$ python -q
>>> import numpy as np
>>> np.set_printoptions(precision=1, suppress=True, linewidth=120, sign=" ")
>>> X = np.loadtxt("a.csv", delimiter=",")
>>> X
array([[ 1.1, -1.6,  2.4,  0.6],
       [ 1.6, -1.8,  1.5,  1.2],
       [ 1. , -2. ,  2.2,  0.9],
       [ 1.1, -1.5,  2.2,  1.1],
       [ 1.2, -2. ,  2.3,  0.9],
       [ 1.4, -2.5,  1.9,  0.9],
       [ 0.3, -1.8,  2.5,  1. ],
       [ 1.2, -2.1,  2.1,  0.8],
       [ 1. , -2.5,  2. ,  1.1],
       [ 1. , -2.2,  2.2,  0.8],
       [ 1. , -2.1,  2.1,  1.1],
       [ 0.9, -2.3,  1.7,  0.9],
       [ 1.1, -2.3,  2.3,  0.9],
       [ 1.7, -2.7,  1.9,  1.3],
       [ 0.7, -1.9,  2.4,  0.6],
       [-2. ,  1. , -0.3,  2.4],
       [-1.3,  0.4,  0.2,  2. ],
       [-2.1,  0.6,  0.1,  1.9],
       [-1.9,  1.1, -0.4,  2.1],
       [-1.4,  0.9,  0.7,  1.4],
       [-2.2,  0.4,  0. ,  2.4],
       [-2. ,  1.1,  0. ,  1.9],
       [-1.9,  0.4,  0.2,  2.4],
       [-2.2,  1. , -0.8,  1.8],
       [-2. ,  1.2,  0.1,  1.5],
       [-2.4,  1.1, -0.2,  1.9],
       [-1.9,  1.1,  0. ,  1.9],
       [-2. ,  0.5,  0.1,  1.6],
       [-2.6,  0.7, -0.1,  2.3],
       [-2.1,  1.1,  0.2,  1.8],
       [ 2.3, -2.1, -1.8,  0.9],
       [ 2.1, -2.1, -1.8,  0.7],
       [ 2.2, -1.9, -2.5,  0.8],
       [ 2. , -2.9, -2.2,  0.7],
       [ 1.9, -2.1, -1.9,  1.3],
       [ 1.7, -1.4, -2.2,  0.8],
       [ 2.1, -2.2, -2. ,  1.4],
       [ 2.1, -1.9, -1.9,  1.3],
       [ 1.7, -1.8, -2.2,  1.2],
       [ 1.9, -1.9, -2. ,  1.3],
       [ 1.8, -1.5, -2.2,  1.3],
       [ 2.3, -2.5, -2. ,  1.1],
       [ 2. , -1.8, -2. ,  1.4],
       [ 2.5, -2.3, -2. ,  1. ],
       [ 2.1, -2.6, -2.1,  1.2]])
>>> vec = np.array([4, 0, 7, -8])
>>> target = X @ vec
>>> np.round(np.linalg.solve(X.T @ X, X.T @ target), 1) + 0
array([ 4.,  0.,  7., -8.])
>>> np.round(np.linalg.lstsq(X, target)[0], 1) + 0
array([ 4.,  0.,  7., -8.])
>>> np.round(np.linalg.pinv(X) @ X, 1) + 0
array([[ 1.,  0.,  0.,  0.],
       [ 0.,  1.,  0.,  0.],
       [ 0.,  0.,  1.,  0.],
       [ 0.,  0.,  0.,  1.]])
>>> rng = np.random.default_rng(98119)
>>> target = target + 0.1 * rng.normal(size=45)
>>> target
array([ 16.4,   7.1,  12.4,  11. ,  13.6,  11.7,  10.8,  13.2,   9.5,  13.1,  10. ,   8.3,  13.4,   9.6,  14.9, -29.3,
       -19.8, -22.9, -27.3, -11.9, -28. , -23.2, -25.3, -28.8, -19.3, -26.2, -22.8, -20.2, -29.3, -21.3, -10.6,  -9.8,
       -15.2, -13.1, -16.2, -14.9, -17. , -15.3, -18.3, -16.9, -18.6, -13.7, -17. , -12. , -15.8])
>>> c, *_ = np.linalg.lstsq(X, target)
>>> np.round(X.T @ (target - X @ c), 1) + 0
array([ 0.,  0.,  0.,  0.])
>>> c
array([ 3.9, -0.1,  7. , -8. ])
>>> [round(float(np.linalg.norm(np.linalg.solve(X.T @ X + lam * np.eye(4), X.T @ target))), 2) for lam in (0, 1, 10, 100)]
[11.36, 11.25, 10.39, 5.96]
>>> D = np.linalg.norm(X[:, None] - X[None], axis=-1)
>>> D[:5, :5]
array([[ 0. ,  1.2,  0.5,  0.5,  0.5],
       [ 1.2,  0. ,  1. ,  0.9,  1. ],
       [ 0.5,  1. ,  0. ,  0.5,  0.2],
       [ 0.5,  0.9,  0.5,  0. ,  0.6],
       [ 0.5,  1. ,  0.2,  0.6,  0. ]])
>>> D[28].round(6).argsort(kind="stable")[:4]
array([ 28,  20,  25,  17])
>>> np.flatnonzero(D[28] < D.mean() / 2)
array([ 15,  16,  17,  18,  19,  20,  21,  22,  23,  24,  25,  26,  27,  28,  29])
>>> np.linalg.norm(X - X.mean(axis=0), axis=1)
array([ 2.6,  2. ,  2.5,  2.3,  2.6,  2.6,  2.6,  2.5,  2.5,  2.6,  2.4,  2.2,  2.7,  2.8,  2.6,  3.4,  2.4,  3.1,
        3.3,  2.8,  3.2,  3.3,  2.9,  3.5,  3.3,  3.6,  3.2,  2.9,  3.6,  3.4,  2.9,  2.8,  3.2,  3.3,  2.6,  2.7,
        2.9,  2.7,  2.7,  2.6,  2.7,  3.1,  2.7,  3.2,  3.1])
>>> np.linalg.norm(X, axis=1)
array([ 3.1,  3.1,  3.3,  3.1,  3.4,  3.6,  3.3,  3.3,  3.5,  3.4,  3.3,  3.1,  3.5,  3.9,  3.2,  3.3,  2.4,  2.9,
        3.1,  2.3,  3.3,  3. ,  3.1,  3.1,  2.8,  3.3,  2.9,  2.6,  3.5,  3. ,  3.7,  3.5,  3.9,  4.2,  3.6,  3.2,
        3.9,  3.6,  3.5,  3.6,  3.5,  4.1,  3.6,  4.1,  4.1])
>>> D.mean(axis=1).argmax()
np.int64(28)
>>> np.linalg.matrix_rank(D ** 2)
np.int64(6)
>>> other = np.c_[X[:, :1] @ np.array([[1]]), np.array([2, 2, 0, 3, 3, 2, 3, 3, 3, 2, 1, 0, 0, 2, 2, 2, 0, 2, 0, 1, 0, 2, 2, 0, 2, 3, 0, 3, 1, 2, 1, 0, 1, 2, 1, 1, 2, 3, 1, 0, 3, 0, 1, 2, 0])]
>>> other
array([[ 1.1,  2. ],
       [ 1.6,  2. ],
       [ 1. ,  0. ],
       [ 1.1,  3. ],
       [ 1.2,  3. ],
       [ 1.4,  2. ],
       [ 0.3,  3. ],
       [ 1.2,  3. ],
       [ 1. ,  3. ],
       [ 1. ,  2. ],
       [ 1. ,  1. ],
       [ 0.9,  0. ],
       [ 1.1,  0. ],
       [ 1.7,  2. ],
       [ 0.7,  2. ],
       [-2. ,  2. ],
       [-1.3,  0. ],
       [-2.1,  2. ],
       [-1.9,  0. ],
       [-1.4,  1. ],
       [-2.2,  0. ],
       [-2. ,  2. ],
       [-1.9,  2. ],
       [-2.2,  0. ],
       [-2. ,  2. ],
       [-2.4,  3. ],
       [-1.9,  0. ],
       [-2. ,  3. ],
       [-2.6,  1. ],
       [-2.1,  2. ],
       [ 2.3,  1. ],
       [ 2.1,  0. ],
       [ 2.2,  1. ],
       [ 2. ,  2. ],
       [ 1.9,  1. ],
       [ 1.7,  1. ],
       [ 2.1,  2. ],
       [ 2.1,  3. ],
       [ 1.7,  1. ],
       [ 1.9,  0. ],
       [ 1.8,  3. ],
       [ 2.3,  0. ],
       [ 2. ,  1. ],
       [ 2.5,  2. ],
       [ 2.1,  0. ]])
>>> np.round(np.linalg.norm(other - X @ np.linalg.lstsq(X, other)[0], axis=0), 1) + 0
array([ 0. ,  7.3])
>>> np.round(np.linalg.lstsq(X, other[:, 0])[0], 1) + 0
array([ 1.,  0.,  0.,  0.])
>>> Ac = X - X.mean(axis=0)
>>> evecs = np.linalg.svd(Ac)[2][:3]
>>> other = Ac - Ac @ evecs.T @ evecs
>>> np.diag(evecs.T @ evecs)
array([ 0.7,  0.8,  1. ,  0.5])
>>> round(float(np.linalg.norm(other) / np.linalg.norm(Ac)), 1)
0.1
>>> np.round(np.cov(Ac @ evecs.T, rowvar=False), 1) + 0
array([[ 5.3,  0. ,  0. ],
       [ 0. ,  3. ,  0. ],
       [ 0. ,  0. ,  0.1]])
>>> feats = np.loadtxt("test5.csv", delimiter=",")
>>> feats
array([[ -1.,   1.,  -5.,   1.,   5.,  -2.,   3.,   3.],
       [  1.,  -3.,  -2.,  -3.,   1.,   4.,   5.,  -3.],
       [  3.,   4.,  -2.,   5.,  -4.,  -3.,   5.,   2.],
       [ -5.,   1.,   3.,   3.,   0.,   4.,   3.,   2.],
       [ -3.,  -5.,  -4.,  -3.,  -1.,   4.,  -3.,   1.],
       [ -4.,   1.,   5.,  -4.,  -2.,   3.,  -4.,  -3.],
       [  1.,  -1.,   2.,  -2.,  -2.,   1.,   2.,  -2.],
       [ -5.,  -3.,  -5.,  -1.,  -5.,  -5.,   1.,  -2.],
       [  4.,   0.,  -2.,  -1.,  -3.,   0.,  -5.,   1.],
       [  0.,   3.,  -5.,   2.,   2.,   0.,  -5.,   1.],
       [  1.,  -5.,  -1.,  -1.,   1.,   1.,  -3.,   0.],
       [ -5.,   3.,   2.,   0.,  -4.,   5.,   3.,  -1.],
       [  4., -14., -15., -14.,  10.,  18.,  28., -12.]])
>>> other = feats / np.sqrt((feats ** 2).mean(axis=1, keepdims=True))
>>> other[3]
array([-1.7,  0.3,  1. ,  1. ,  0. ,  1.3,  1. ,  0.7])
>>> np.linalg.norm(other, axis=1)
array([ 2.8,  2.8,  2.8,  2.8,  2.8,  2.8,  2.8,  2.8,  2.8,  2.8,  2.8,  2.8,  2.8])
>>> vec = np.array([-1, 1, -8, 2, -5, 1, -6, 2])
>>> h1 = np.maximum(feats @ vec, 0)
>>> feats.T @ h1
array([-118., -201., -996.,  -47., -369.,  -88., -676.,  130.])
>>> h1
array([  5.,   0.,  18.,   0.,  53.,   0.,   0.,  50.,  57.,  69.,  14.,   0.,   0.])
>>> W0 = np.load("m.npy")
>>> W0
array([[-0.3, -0.8,  0.1, -0.3,  0.4,  0.4, -0.3,  0.3],
       [ 1. , -0.6, -0.7,  1.3, -0.4,  1.4, -1.2, -0.5],
       [-0.3,  0.3,  0.5, -0.6,  0.2, -0.9,  0.5, -0.6],
       [ 0. , -0.4, -0.6, -0.2,  0.4,  0.4, -0.3,  0.7]])
>>> other = W0 / np.linalg.norm(W0, axis=1, keepdims=True)
>>> cov = other @ other.T
>>> np.linalg.norm(other, axis=1)
array([ 1.,  1.,  1.,  1.])
>>> np.round(np.degrees(np.arccos(np.clip(cov[0, 1], -1, 1))), 1)
np.float64(83.9)
>>> u = np.array([3, 1, 0])
>>> np.round(np.array([np.convolve(row, u, "same") for row in W0]), 1) + 0
array([[-2.7, -0.5, -0.8,  0.9,  1.6, -0.5,  0.6,  0.3],
       [-0.8, -2.7,  3.2,  0.1,  3.8, -2.2, -2.7, -0.5],
       [ 0.6,  1.8, -1.3,  0. , -2.5,  0.6, -1.3, -0.6],
       [-1.2, -2.2, -1.2,  1. ,  1.6, -0.5,  1.8,  0.7]])
>>> np.round(np.polyval(u, W0[0]), 1) + 0
array([ 0. ,  1.1,  0.1,  0. ,  0.9,  0.9,  0. ,  0.6])
>>> np.convolve(W0[0], u)
array([-0.9, -2.7, -0.5, -0.8,  0.9,  1.6, -0.5,  0.6,  0.3,  0. ])
>>> np.cross(W0[0, :3], W0[2, :3])
array([-0.4,  0.1, -0.3])
>>> np.round(W0.sum(axis=1), 1) + 0
array([-0.5,  0.3, -0.9,  0. ])
>>> np.unravel_index(np.abs(W0).argmax(), W0.shape)
(np.int64(1), np.int64(5))
>>> W0.sum(axis=0)
array([ 0.4, -1.5, -0.7,  0.2,  0.6,  1.3, -1.3, -0.1])
>>> W0 - W0[0]
array([[ 0. ,  0. ,  0. ,  0. ,  0. ,  0. ,  0. ,  0. ],
       [ 1.3,  0.2, -0.8,  1.6, -0.8,  1. , -0.9, -0.8],
       [ 0. ,  1.1,  0.4, -0.3, -0.2, -1.3,  0.8, -0.9],
       [ 0.3,  0.4, -0.7,  0.1,  0. ,  0. ,  0. ,  0.4]])
>>> np.linalg.svd(W0, compute_uv=False)
array([ 3. ,  1.5,  0.8,  0.4])
>>> mat = np.loadtxt("w.csv", delimiter=",")
>>> mat
array([[-4.7, -4.3,  3.1,  2.6, -4.8,  5.1,  2.7, -0.5],
       [-3.1,  1.7, -4.4,  3.6,  2.8,  3. , -4.5, -0.3],
       [ 0.1,  0.1,  0.5,  1.4, -5.9,  7.1,  2.2, -0.7],
       [-1.5, -1.1,  1.9,  0. , -3.5,  3.4,  0.6, -0.1],
       [ 2.4, -7.9,  4.7,  1.6,  2.3,  1.1, -0.4, -0.5],
       [-3.8,  0.3, -5.4,  3.1, -0.1,  2.1, -1.3, -1.1],
       [ 1.7, -8.3,  7.8,  1.8,  3. ,  2.6, -0.1, -1.7],
       [-2.9,  0.6, -3.3,  2. , -0.6,  1.5, -2. , -2.2],
       [-5.2,  2.3, -6. ,  1.3,  0.7,  2.7, -1.8, -1.1],
       [-1.8, -0.5,  2.1,  1. , -3. ,  2.1,  1.6, -2.2],
       [-3. ,  1.3, -3.2,  2.3, -0.4,  4.4, -1.5, -0.9],
       [-2.7,  0.9, -3. ,  3.2,  0.7,  3.3, -2.7,  0.1],
       [-1.4,  0. ,  2.6,  1.2, -4. ,  4.4,  1.6, -0.5],
       [-3.3, -1.1, -3.7,  1.8, -1.5,  2.7, -2.7, -1.4],
       [-2.5,  0.1, -3. ,  3.6,  0.6,  3. , -1.2,  0.5],
       [-0.2, -8.3,  4.7,  1.4,  2.6,  1.3, -0.7, -1. ],
       [-3. , -1.5,  0. ,  1.9, -3.5,  6.1,  3.1, -1. ],
       [-1.7, -2.2,  1.7,  1.4, -3.1,  4.6,  2.6, -1.8],
       [-0.6, -7.6,  6.9,  2.4,  1.1,  2. , -0.4, -2.1],
       [-0.4,  1.2,  1. ,  2.8, -6.4,  4.4,  2.4, -1.2],
       [-0.8, -0.2,  1.6,  2. , -4.7,  4.9,  0.3,  0.7],
       [-2.7,  0.7, -4.5,  2.5,  1. ,  4. , -1.3, -1.7],
       [-1.7,  0.8,  1.8,  2.1, -3.4,  5.6, -0.7, -0.5]])
>>> other = mat / np.linalg.norm(mat, axis=1, keepdims=True)
>>> cov = other @ other.T
>>> cov[18].round(1) + 0
array([ 0.6, -0.2,  0.1,  0.4,  0.9, -0.3,  1. , -0.2, -0.4,  0.4, -0.2, -0.1,  0.3,  0. , -0.1,  1. ,  0.3,  0.5,
        1. ,  0.1,  0.3, -0.2,  0.3])
>>> np.linalg.norm(other, axis=1)
array([ 1.,  1.,  1.,  1.,  1.,  1.,  1.,  1.,  1.,  1.,  1.,  1.,  1.,  1.,  1.,  1.,  1.,  1.,  1.,  1.,  1.,  1.,
        1.])
>>> (cov - 2 * np.eye(23)).round(6).argmax(axis=1)
array([ 17,  11,  19,  12,   6,   7,  18,   5,   5,  17,  21,  14,   3,   7,  11,   4,  17,  16,   6,   2,  12,  10,
        20])
>>> th = np.radians(120)
>>> Rm = np.eye(8)
>>> Rm[5, 5] = Rm[4, 4] = np.cos(th)
>>> Rm[5, 4], Rm[4, 5] = -np.sin(th), np.sin(th)
>>> Rm
array([[ 1. ,  0. ,  0. ,  0. ,  0. ,  0. ,  0. ,  0. ],
       [ 0. ,  1. ,  0. ,  0. ,  0. ,  0. ,  0. ,  0. ],
       [ 0. ,  0. ,  1. ,  0. ,  0. ,  0. ,  0. ,  0. ],
       [ 0. ,  0. ,  0. ,  1. ,  0. ,  0. ,  0. ,  0. ],
       [ 0. ,  0. ,  0. ,  0. , -0.5,  0.9,  0. ,  0. ],
       [ 0. ,  0. ,  0. ,  0. , -0.9, -0.5,  0. ,  0. ],
       [ 0. ,  0. ,  0. ,  0. ,  0. ,  0. ,  1. ,  0. ],
       [ 0. ,  0. ,  0. ,  0. ,  0. ,  0. ,  0. ,  1. ]])
>>> other = feats @ Rm.T
>>> np.allclose(feats @ feats.T, other @ other.T)
True
>>> np.linalg.svd(feats, compute_uv=False), np.linalg.svd(other, compute_uv=False)
(array([ 45.8,  15.7,  14.5,  11.4,  10.1,   7.6,   6. ,   2.6]), array([ 45.8,  15.7,  14.5,  11.4,  10.1,   7.6,   6. ,   2.6]))
>>> round(float(np.linalg.det(Rm)), 1), np.trace(Rm)
(1.0, np.float64(5.0))
>>> np.abs(other - feats).max(axis=0)
array([  0. ,   0. ,   0. ,   0. ,  10.3,  35.7,   0. ,   0. ])
>>> np.allclose(np.linalg.norm(feats, axis=1), np.linalg.norm(other, axis=1))
True
>>> proj = mat @ np.linalg.solve(mat.T @ mat, mat.T)
>>> np.trace(proj)
np.float64(8.0)
>>> basis = mat[[15, 21]].astype(float)
>>> for _ in range(6):
...     lab = np.linalg.norm(mat[:, None] - basis, axis=-1).argmin(axis=1)
...     basis = np.array([mat[lab == j].mean(axis=0) for j in range(2)])
... 
>>> lab
array([ 1,  1,  1,  1,  0,  1,  0,  1,  1,  1,  1,  1,  1,  1,  1,  0,  1,  1,  0,  1,  1,  1,  1])
>>> np.bincount(lab)
array([  4,  19])
>>> np.abs(basis[1] - basis[0]).argmax()
np.int64(1)
>>> basis[1] - basis[0]
array([-3.3,  8. , -7.1,  0.3, -4.3,  2.2,  0.3,  0.5])
>>> vec = np.array([1, 1, 4, 5, 3, 0, 2, 3])
>>> target = mat @ vec
>>> np.round(np.linalg.lstsq(mat, target)[0], 1) + 0
array([ 1.,  1.,  4.,  5.,  3.,  0.,  2.,  3.])
>>> target = target + 0.3 * rng.normal(size=23)
>>> target
array([  6.5,  -2. ,  -6.3,  -5.1,  25.5, -15.9,  36.6, -17.8, -25.3,  -1.1,  -9.6,  -0.6,   4.6, -24.4,   4.2,  20.8,
        -1.9,   0.3,  27.1,   1.1,   4.2, -12.4,   4.1])
>>> c, *_ = np.linalg.lstsq(mat, target)
>>> round(np.linalg.norm(target - mat @ c), 1)
np.float64(1.2)
